$ ipython --no-banner

In [1]: import numpy as np

In [2]: import numpy.linalg as la

In [3]: np.set_printoptions(suppress=True, linewidth=100)

In [4]: A = np.load("data.npy")

In [5]: print(A)
[[ 0  0 -2]
 [-1  0  0]
 [ 0 -1  0]]

In [6]: q = A.astype(float).copy()

In [7]: for j in range(3):
   ...:     q[:, j] -= q[:, :j] @ (q[:, :j].T @ q[:, j])
   ...:     q[:, j] /= la.norm(q[:, j])
   ...: 

In [8]: print(q.T @ q)
[[1. 0. 0.]
 [0. 1. 0.]
 [0. 0. 1.]]

In [9]: Y = la.invert(A)
Traceback (most recent call last):
  Cell In[9], line 1
    Y = la.invert(A)
AttributeError: module 'numpy.linalg' has no attribute 'invert'


In [10]: Y = la.inv(A)

In [11]: print(round(la.det(A) * la.det(Y), 1))
1.0

In [12]: print(np.allclose(Y, A.T))
False

In [13]: print(round(float(la.cond(A)), 1))
2.0

In [14]: print(A @ Y)
[[1. 0. 0.]
 [0. 1. 0.]
 [0. 0. 1.]]

In [15]: print(np.round(la.det(A) * Y, 1))
[[0. 2. 0.]
 [0. 0. 2.]
 [1. 0. 0.]]

In [16]: q, V = la.qr(A[:, :2])[0], la.qr(A[:, 2:])[0]

In [17]: sig = la.svd(q.T @ V, compute_uv=False)

In [18]: print(sig)
[0.]

In [19]: print((sig > 0.9).sum())
0

In [20]: print(np.degrees(np.arccos(sig.clip(0, 1))))
[90.]

In [21]: print(np.round(la.norm(A, axis=0), 1))
[1. 1. 2.]

In [22]: print(A[:, 1] @ A[:, 0])
0

In [23]: print(A @ A.T)
[[4 0 0]
 [0 1 0]
 [0 0 1]]

In [24]: rng = np.random.default_rng(499661)

In [25]: Y = A + rng.integers(-2, 3, (3, 1)) @ rng.integers(-2, 3, (1, 3))

In [26]: print(Y)
[[ 0  2 -1]
 [-1  0  0]
 [ 0 -5 -2]]

In [27]: print(la.matrix_rank(Y - A, tol=1e-8))
1
